$ python -q
>>> import numpy as np
>>> np.set_printoptions(precision=3, suppress=True, linewidth=160)
>>> K = np.loadtxt("sample15.csv", delimiter=",")
>>> print(K)
[[ 2.59   0.126 -3.959]
 [ 1.22  -0.157 -1.528]
 [ 1.96   0.034 -3.086]
 [-3.041  0.018  4.288]
 [-3.715  0.008  5.65 ]
 [-2.452 -0.079  3.91 ]
 [ 0.044 -0.13  -0.275]
 [ 4.333 -0.076 -6.711]
 [-3.402  0.081  4.991]
 [ 1.419  0.168 -2.268]
 [ 0.912 -0.039 -1.1  ]
 [ 1.322  0.084 -2.041]
 [ 1.685 -0.021 -2.47 ]
 [-2.182 -0.203  3.5  ]
 [-1.946  0.18   2.921]]
>>> x = np.array([3, 2, 2])
>>> rhs = K @ x
>>> print(np.round(np.linalg.pinv(K) @ K, 3) + 0)
[[1. 0. 0.]
 [0. 1. 0.]
 [0. 0. 1.]]
>>> rng = np.random.default_rng(817)
>>> rhs = rhs + 0.1 * rng.normal(size=15)
>>> print(rhs)
[ 0.133  0.303 -0.044 -0.548  0.131  0.184 -0.859 -0.621  0.085 -0.009  0.505  0.063  0.074  0.089  0.365]
>>> coef, *_ = np.linalg.lstsq(K, rhs)
>>> print(np.round(K.T @ (rhs - K @ coef), 3) + 0)
[0. 0. 0.]
>>> print(coef.round())
[3. 2. 2.]
>>> z = K[:, 1] > np.median(K[:, 1])
>>> f = K[z].mean(axis=0) - K[~z].mean(axis=0)
>>> print(round(float((((K - K.mean(axis=0)) @ f > 0) == z).mean()), 3))
0.533
>>> print(np.argsort(-np.abs(f).round(6), kind="stable"))
[1 0 2]
>>> print(z.astype(int))
[1 0 1 1 0 0 0 0 1 1 0 1 0 0 1]
>>> print(f)
[-0.137  0.186 -0.001]
>>> print(((K - K.mean(axis=0)) @ f > 0).astype(int))
[0 0 0 1 1 1 0 0 1 0 0 0 0 1 1]
>>> cen = (K - K.mean(axis=0)) / K.std(axis=0)
>>> print(np.argwhere(np.abs(cen) > 2))
[]
>>> coef = np.linalg.lstsq(np.delete(cen, 0, axis=1), cen[:, 0])[0]
>>> print(np.abs(coef).argmax())
1
>>> C = K[[13, 0]].astype(float)
>>> for _ in range(6):
...     z = np.linalg.norm(K[:, None] - C, axis=-1).argmin(axis=1)
...     C = np.array([K[z == j].mean(axis=0) for j in range(2)])
... 
>>> print(z)
[1 1 1 0 0 0 1 1 0 1 1 1 1 0 0]
>>> print(np.bincount(z))
[6 9]
>>> print(C)
[[-2.79   0.001  4.21 ]
 [ 1.721 -0.001 -2.604]]
>>> print(C[1] - C[0])
[ 4.51  -0.002 -6.814]
>>> print(np.abs(C[1] - C[0]).argmax())
2
>>> M = np.load("data.npy")
>>> print(M)
[[ 0.144  0.412 -0.322]
 [ 0.1    0.4   -0.3  ]
 [-1.6   -0.4   -0.2  ]]
>>> w1 = np.array([[2, -1, 1, 0, -1, 2], [-2, -1, -1, -2, 0, 1], [-1, 0, -2, -2, 0, 2]])
>>> coef = np.array([3, 1, 2, 3, 3, 0])
>>> act = np.maximum(M @ w1 + coef, 0)
>>> print((act > 0).astype(int))
[[1 1 1 1 1 1]
 [1 1 1 1 1 1]
 [1 1 1 1 1 0]]
>>> print((act > 0).mean(axis=0))
[1.    1.    1.    1.    1.    0.667]
>>> print(np.linalg.matrix_rank(act))
3
>>> C = np.array([[1, 2], [1, 2], [2, 2], [2, 2], [1, 2], [1, 0]])
>>> print((act @ C).round(6).argmax(axis=1))
[1 1 1]
>>> print(w1 @ C)
[[  4   2]
 [ -8 -12]
 [ -7 -10]]
>>> print(act @ C)
[[16.534 22.564]
 [16.3   22.4  ]
 [19.2   27.6  ]]
>>> print(np.abs(np.linalg.svd(M)[2][-1]))
[0.25  0.635 0.731]
>>> print(round(np.log10(np.linalg.cond(M))))
2
>>> print(np.linalg.cond(M) > 100)
True
>>> print(np.round(np.linalg.norm(M, 2) / np.linalg.norm(M), 3))
0.925
>>> print(M @ M)
[[ 0.577  0.353 -0.106]
 [ 0.534  0.321 -0.092]
 [ 0.05  -0.739  0.675]]
>>> print(np.allclose(M, M.T))
False
>>> print(round(np.abs(np.linalg.eigvals(M)).max(), 3))
1.033
>>> print(np.allclose(M @ M.T, M.T @ M))
False
>>> assert M == M.T
Traceback (most recent call last):
  File "<python-input-51>", line 1, in <module>
    assert M == M.T
           ^^^^^^^^
ValueError: The truth value of an array with more than one element is ambiguous. Use a.any() or a.all()
>>> M.inv()
Traceback (most recent call last):
  File "<python-input-52>", line 1, in <module>
    M.inv()
    ^^^^^
AttributeError: 'numpy.ndarray' object has no attribute 'inv'
>>> print((M + M.T) / 2)
[[ 0.144  0.256 -0.961]
 [ 0.256  0.4   -0.35 ]
 [-0.961 -0.35  -0.2  ]]
>>> print(np.sort(np.abs(np.linalg.eigvals(M))))
[0.022 0.711 1.033]
>>> ev, vecs = np.linalg.eig(M)
>>> print(ev)
[-0.711  1.033  0.022]
>>> print(np.sort(np.linalg.eigvals(M.T)))
[-0.711  0.022  1.033]
>>> P = np.triu(np.array([[-1, 2, 1], [2, -2, 1], [0, 2, 2]]), 1) + np.eye(3)
>>> other = P @ M @ np.linalg.inv(P)
>>> print(np.round(np.linalg.det(other), 3))
-0.016
>>> print(np.linalg.matrix_rank(other))
3
>>> print(np.poly(other))
[ 1.    -0.344 -0.728  0.016]
>>> print(P @ M - M @ P)
[[-1.4    0.112 -1.356]
 [-1.6   -0.6   -0.7  ]
 [ 0.     3.2    2.   ]]
>>> F = np.load("layer17.npy")
>>> print(F)
[[0. 1. 1.]
 [1. 0. 1.]
 [1. 1. 0.]]
>>> other = np.linalg.invert(F)
Traceback (most recent call last):
  File "<python-input-66>", line 1, in <module>
    other = np.linalg.invert(F)
            ^^^^^^^^^^^^^^^^
AttributeError: module 'numpy.linalg' has no attribute 'invert'
>>> other = np.linalg.inv(F)
>>> print(round(np.linalg.cond(F), 3))
2.0
>>> print(np.allclose(other, F.T))
False
>>> print((np.abs(other) > 1e-9).astype(int))
[[1 1 1]
 [1 1 1]
 [1 1 1]]
>>> ev, vecs = np.linalg.eigh(F)
>>> x = np.array([-3, 5, -5])
>>> print(round(float(x @ F @ x / (x @ x)), 3), round(float(ev[0]), 3), np.round(ev[-1], 3))
-0.847 -1.0 2.0
>>> print(np.linalg.eigvalsh(F[1:, 1:]))
[-1.  1.]
>>> print(np.abs(F).sum(axis=1).max(), round(float(np.abs(ev).max()), 3))
2.0 2.0
>>> print(np.round(np.linalg.eigvalsh(F).min(), 3))
-1.0
>>> print([round(float(np.linalg.det(F[:i, :i])), 2) + 0 for i in range(1, 4)])
[0.0, -1.0, 2.0]
>>> m1 = np.cumsum(np.array([[-2, 1, -1],
...     [-1, 1, -3],
...     [-1, -3, -2],
...     [-1, -1, 1],
...     [2, -2, -1],
...     [1, 2, -2],
...     [-3, -1, -1],
...     [0, -2, -3],
...     [-1, -1, -1],
...     [-3, -1, 3],
...     [3, 2, 2],
...     [0, -2, -1],
...     [-1, -2, 0],
...     [1, 0, 2],
...     [2, -3, 1],
...     [-2, 1, 1],
...     [3, 0, 3],
...     [-3, 1, -2],
...     [-2, 3, 1],
...     [-1, -2, 3]]), axis=0)
>>> print(m1)
[[ -2   1  -1]
 [ -3   2  -4]
 [ -4  -1  -6]
 [ -5  -2  -5]
 [ -3  -4  -6]
 [ -2  -2  -8]
 [ -5  -3  -9]
 [ -5  -5 -12]
 [ -6  -6 -13]
 [ -9  -7 -10]
 [ -6  -5  -8]
 [ -6  -7  -9]
 [ -7  -9  -9]
 [ -6  -9  -7]
 [ -4 -12  -6]
 [ -6 -11  -5]
 [ -3 -11  -2]
 [ -6 -10  -4]
 [ -8  -7  -3]
 [ -9  -9   0]]
>>> z = m1[:, 2] > np.median(m1[:, 2])
>>> f = m1[z].mean(axis=0) - m1[~z].mean(axis=0)
>>> print((((m1 - m1.mean(axis=0)) @ f > 0) == z).mean())
0.85
>>> print(((m1 - m1.mean(axis=0)) @ f > 0).astype(int))
[1 1 1 1 1 0 0 0 0 0 0 0 0 0 1 1 1 1 1 1]
>>> print(f)
[ 0.    -0.042  5.583]
>>> cen = m1 - m1.mean(axis=0)
>>> vecs = np.linalg.svd(cen)[2][:1]
>>> other = cen - cen @ vecs.T @ vecs
>>> print(np.round(np.diag(vecs.T @ vecs), 3) + 0)
[0.087 0.913 0.   ]
>>> print((cen @ vecs.T).std(axis=0))
[4.13]
>>> print(round(float(np.linalg.norm(other) / np.linalg.norm(cen)), 3))
0.676
>>> x = np.array([-1, -1, -2])
>>> rhs = m1 @ x
>>> print(np.linalg.solve(m1.T @ m1, m1.T @ rhs))
[-1. -1. -2.]
>>> print(rhs)
[ 3  9 17 17 19 20 26 34 38 36 27 31 34 29 28 27 18 24 21 18]
>>> rhs = rhs + 0.3 * rng.normal(size=20)
>>> print(rhs)
[ 2.934  9.213 16.785 16.932 19.153 19.427 25.865 33.758 38.03  35.917 26.973 31.351 33.913 29.173 28.708 27.131 18.142 23.463 20.875 17.827]
>>> coef, *_ = np.linalg.lstsq(m1, rhs)
>>> print(coef.round())
[-1. -1. -2.]
>>> print(np.round(np.linalg.norm(rhs - m1 @ coef), 3))
1.16
